% python3 -q
>>> import numpy as np
>>> np.set_printoptions(precision=2, suppress=True, linewidth=140, legacy="1.25")
>>> def rd(a):
...     return np.round(a, 2) + 0
... 
>>> feats = np.load("m.npy")
>>> feats
array([[0, 2, 2],
       [0, 0, 1],
       [0, 0, 0]])
>>> # rank 2
>>> np.linalg.lstsq(feats[:-1].T, feats[-1])[2]
2
>>> np.allclose(feats[:-1].T @ np.linalg.lstsq(feats[:-1].T, feats[-1])[0], feats[-1])
True
>>> rd(np.trace(np.linalg.pinv(feats) @ feats))
2.0
>>> rd(feats @ np.linalg.pinv(feats) @ feats)
array([[0., 2., 2.],
       [0., 0., 1.],
       [0., 0., 0.]])
>>> def softmax(z):
...     e = np.exp(z - z.max(axis=-1, keepdims=True))
...     return e / e.sum(axis=-1, keepdims=True)
... 
>>> rd(softmax(feats[1] + -2))
array([0.21, 0.21, 0.58])
>>> S = feats @ feats.T / np.sqrt(3)
>>> rd(softmax(S)[1] @ feats)
array([0.  , 1.07, 1.36])
>>> softmax(S).round(6).argmax(axis=1)
array([0, 0, 0])
>>> rd(softmax(S + np.triu(np.full(S.shape, -np.inf), 1)))
array([[1.  , 0.  , 0.  ],
       [0.64, 0.36, 0.  ],
       [0.33, 0.33, 0.33]])
>>> rng = np.random.default_rng(206)
>>> z = rng.permutation(3)
>>> z
array([2, 1, 0])
>>> A2 = feats[z][:, z]
>>> A2
array([[0, 0, 0],
       [1, 0, 0],
       [2, 2, 0]])
>>> rd(np.sort(np.abs(np.linalg.eigvals(A2))))
array([0., 0., 0.])
>>> rd(np.linalg.det(A2)), rd(np.linalg.det(feats[z]))
(0.0, 0.0)
>>> np.allclose(A2, feats)
False
>>> np.diag(A2)
array([0, 0, 0])
>>> np.linalg.matrix_power(feats - np.diag(np.diag(feats)), 3)
array([[0, 0, 0],
       [0, 0, 0],
       [0, 0, 0]])
>>> rd(np.sort(np.linalg.eigvals(feats)))
array([0., 0., 0.])
>>> [int(np.linalg.matrix_rank(np.linalg.matrix_power(feats, p))) for p in range(1, 4)]
[2, 1, 0]
>>> np.kron(np.eye(2, dtype=int), feats)
array([[0, 2, 2, 0, 0, 0],
       [0, 0, 1, 0, 0, 0],
       [0, 0, 0, 0, 0, 0],
       [0, 0, 0, 0, 2, 2],
       [0, 0, 0, 0, 0, 1],
       [0, 0, 0, 0, 0, 0]])
>>> rd(np.linalg.det(2 * feats)), rd(np.linalg.det(feats))
(0.0, 0.0)
>>> rd(np.linalg.det(feats.T))
0.0
>>> np.einsum("ij,ji->", feats, feats)
0
>>> np.poly(feats)
array([1., 0., 0., 0.])
>>> np.einsum("ii->", feats)
0
>>> rd(np.linalg.eigvals(feats).sum().real)
0.0
>>> rd(np.linalg.det(feats[::-1]))
0.0
>>> basis = np.array([[2, 0, 1], [3, -2, 3], [2, -3, 1]])
>>> X = np.repeat(basis, 19 // 3, axis=0)
>>> X = X + 0.05 * rng.normal(size=X.shape)
>>> rd(X)
array([[ 2.07,  0.03,  0.99],
       [ 1.98, -0.06,  0.91],
       [ 2.  ,  0.06,  0.97],
       [ 1.95, -0.02,  1.03],
       [ 2.04,  0.12,  0.97],
       [ 2.05,  0.02,  0.97],
       [ 3.07, -2.  ,  2.99],
       [ 3.03, -2.04,  3.03],
       [ 3.03, -1.98,  2.95],
       [ 2.97, -1.91,  2.97],
       [ 2.95, -1.96,  3.03],
       [ 2.98, -2.05,  2.93],
       [ 1.85, -3.08,  1.01],
       [ 1.98, -3.02,  0.99],
       [ 2.  , -2.95,  0.99],
       [ 2.03, -2.96,  0.96],
       [ 2.  , -3.  ,  0.99],
       [ 2.07, -2.99,  0.96]])
>>> x = np.array([2, 2, 3])
>>> rhs = X @ x
>>> rd(np.linalg.solve(X.T @ X, X.T @ rhs))
array([2., 2., 3.])
>>> rd(np.linalg.lstsq(X, rhs)[0])
array([2., 2., 3.])
>>> rhs = rhs + 0.1 * rng.normal(size=18)
>>> rd(rhs)
array([ 7.07,  6.44,  7.12,  7.01,  7.31,  7.25, 11.19, 10.98, 11.04, 11.04, 11.01, 10.56,  0.72,  0.96,  1.04,  1.06,  1.06,  1.  ])
>>> c, *_ = np.linalg.lstsq(X, rhs)
>>> [round(float(np.linalg.norm(np.linalg.solve(X.T @ X + lam * np.eye(3), X.T @ rhs))), 2) for lam in (0, 1, 10, 100)]
[4.11, 3.95, 3.05, 1.42]
>>> rd(X.T @ (rhs - X @ c))
array([0., 0., 0.])
>>> rd(c)
array([2.04, 1.99, 2.96])
>>> c.round()
array([2., 2., 3.])
>>> A2 = np.c_[X[:, :2] @ np.array([[2, 3], [3, 5]]), np.array([3, 0, 2, -3, -2, 0, -3, 3, 1, -2, -1, -3, 1, 1, 0, -2, 3, 3])]
>>> rd(A2)
array([[ 4.22,  6.34,  3.  ],
       [ 3.78,  5.64,  0.  ],
       [ 4.18,  6.3 ,  2.  ],
       [ 3.85,  5.77, -3.  ],
       [ 4.44,  6.71, -2.  ],
       [ 4.15,  6.24,  0.  ],
       [ 0.12, -0.82, -3.  ],
       [-0.05, -1.09,  3.  ],
       [ 0.11, -0.82,  1.  ],
       [ 0.2 , -0.66, -2.  ],
       [ 0.04, -0.92, -1.  ],
       [-0.21, -1.34, -3.  ],
       [-5.53, -9.83,  1.  ],
       [-5.12, -9.19,  1.  ],
       [-4.85, -8.76,  0.  ],
       [-4.81, -8.7 , -2.  ],
       [-5.  , -8.99,  3.  ],
       [-4.83, -8.74,  3.  ]])
>>> rd(np.linalg.norm(np.linalg.qr(X)[0].T @ A2, axis=0) ** 2 / ((A2 ** 2).sum(axis=0) + 1e-12))
array([1.  , 1.  , 0.13])
>>> rd(np.linalg.norm(A2 - X @ np.linalg.lstsq(X, A2)[0], axis=0))
array([0.  , 0.  , 8.52])
>>> rd(np.linalg.lstsq(X, A2[:, 0])[0])
array([2., 3., 0.])
>>> z = X[:, 1] > np.median(X[:, 1])
>>> f = X[z].mean(axis=0) - X[~z].mean(axis=0)
>>> rd((((X - X.mean(axis=0)) @ f > 0) == z).mean())
0.83
>>> ((X - X.mean(axis=0)) @ f > 0).astype(int)
array([1, 1, 1, 1, 1, 1, 0, 0, 0, 0, 0, 0, 0, 0, 0, 0, 0, 0])
>>> rd(f)
array([0.  , 2.04, 0.  ])
>>> A2 = X + rng.integers(-2, 3, (18, 1)) @ rng.integers(-2, 3, (1, 3))
>>> rd(A2)
array([[ 4.07, -1.97, -0.01],
       [-0.02,  1.94,  1.91],
       [ 6.  , -3.94, -1.03],
       [ 1.95, -0.02,  1.03],
       [ 4.04, -1.88, -0.03],
       [ 2.05,  0.02,  0.97],
       [-0.93,  2.  ,  4.99],
       [ 3.03, -2.04,  3.03],
       [ 1.03,  0.02,  3.95],
       [ 6.97, -5.91,  0.97],
       [ 0.95,  0.04,  4.03],
       [ 6.98, -6.05,  0.93],
       [ 3.85, -5.08,  0.01],
       [ 3.98, -5.02, -0.01],
       [-2.  ,  1.05,  2.99],
       [ 6.03, -6.96, -1.04],
       [-2.  ,  1.  ,  2.99],
       [ 2.07, -2.99,  0.96]])
>>> rd(A2 - X)
array([[ 2., -2., -1.],
       [-2.,  2.,  1.],
       [ 4., -4., -2.],
       [ 0.,  0.,  0.],
       [ 2., -2., -1.],
       [ 0.,  0.,  0.],
       [-4.,  4.,  2.],
       [ 0.,  0.,  0.],
       [-2.,  2.,  1.],
       [ 4., -4., -2.],
       [-2.,  2.,  1.],
       [ 4., -4., -2.],
       [ 2., -2., -1.],
       [ 2., -2., -1.],
       [-4.,  4.,  2.],
       [ 4., -4., -2.],
       [-4.,  4.,  2.],
       [ 0.,  0.,  0.]])
>>> rd(np.linalg.svd(A2 - X, compute_uv=False))
array([17.75,  0.  ,  0.  ])
>>> K = np.load("w.npy")
>>> K
array([[ 1, -2,  4, -8],
       [ 1, -1,  1, -1],
       [ 1,  0,  0,  0],
       [ 1,  1,  1,  1]])
>>> z = rng.permutation(4)
>>> z
array([0, 2, 1, 3])
>>> A2 = K[z][:, z]
>>> np.diag(A2)
array([ 1,  0, -1,  1])
>>> np.trace(A2)
1
>>> A2
array([[ 1,  4, -2, -8],
       [ 1,  0,  0,  0],
       [ 1,  1, -1, -1],
       [ 1,  1,  1,  1]])
>>> rd(np.sort(np.abs(np.linalg.eigvals(A2))))
array([0.71, 1.44, 3.43, 3.43])
>>> rd(np.linalg.det(A2)), rd(np.linalg.det(K[z]))
(12.0, -12.0)
>>> np.trace(K)
1
>>> rd(np.abs(np.linalg.eigvals(K)).max())
3.43
>>> K @ K
array([[ -5,  -8,  -6, -14],
       [  0,  -2,   2,  -8],
       [  1,  -2,   4,  -8],
       [  4,  -2,   6,  -8]])
>>> np.linalg.matrix_power(K, 3)
array([[-33,   4, -42,  34],
       [ -8,  -6, -10,  -6],
       [ -5,  -8,  -6, -14],
       [  0, -14,   6, -38]])
>>> (K + K.T) / 2
array([[ 1. , -0.5,  2.5, -3.5],
       [-0.5, -1. ,  0.5,  0. ],
       [ 2.5,  0.5,  0. ,  0.5],
       [-3.5,  0. ,  0.5,  1. ]])
>>> rd(np.linalg.det(K))
12.0
>>> (K - K.T) / 2
array([[ 0. , -1.5,  1.5, -4.5],
       [ 1.5,  0. ,  0.5, -1. ],
       [-1.5, -0.5,  0. , -0.5],
       [ 4.5,  1. ,  0.5,  0. ]])
>>> np.allclose(K @ K.T, K.T @ K)
False
>>> K.mean(axis=0)
array([ 1. , -0.5,  1.5, -2. ])
>>> K.sum(axis=1)
array([-5,  0,  1,  4])
>>> K - K[0]
array([[ 0,  0,  0,  0],
       [ 0,  1, -3,  7],
       [ 0,  2, -4,  8],
       [ 0,  3, -3,  9]])
>>> K.sum(axis=0)
array([ 4, -2,  6, -8])
>>> np.count_nonzero(K)
13
>>> np.linalg.matrix_rank(K)
4
>>> rd(np.linalg.svd(K, compute_uv=False))
array([9.38, 2.11, 1.12, 0.54])
>>> rd(np.linalg.norm(K))
9.7
>>> A2 = np.array([[3, 1, 2], [1, 0, 0], [2, 2, 2]])
>>> np.linalg.matrix_rank(np.vstack([feats, A2.T]))
3
>>> np.einsum("ij,ij->i", feats, feats)
array([8, 1, 0])
>>> feats @ A2
array([[6, 4, 4],
       [2, 2, 2],
       [0, 0, 0]])
>>> t3 = np.stack([K, 4 * K, K[::-1]])
>>> np.einsum("bij,cij->bc", t3, t3)
array([[  94,  376,   -8],
       [ 376, 1504,  -32],
       [  -8,  -32,   94]])
>>> np.linalg.matrix_rank(t3.reshape(3, -1))
2
>>> np.linalg.matrix_rank(t3)
array([4, 4, 4])
>>> t3.shape
(3, 4, 4)
>>> rd(np.linalg.norm(t3, axis=(1, 2)))
array([ 9.7 , 38.78,  9.7 ])
>>> t3.sum(axis=0)
array([[  6,  -9,  21, -39],
       [  6,  -5,   5,  -5],
       [  6,  -1,   1,  -1],
       [  6,   3,   9,  -3]])
>>> rd(np.linalg.det(t3))
array([  12., 3072.,   12.])
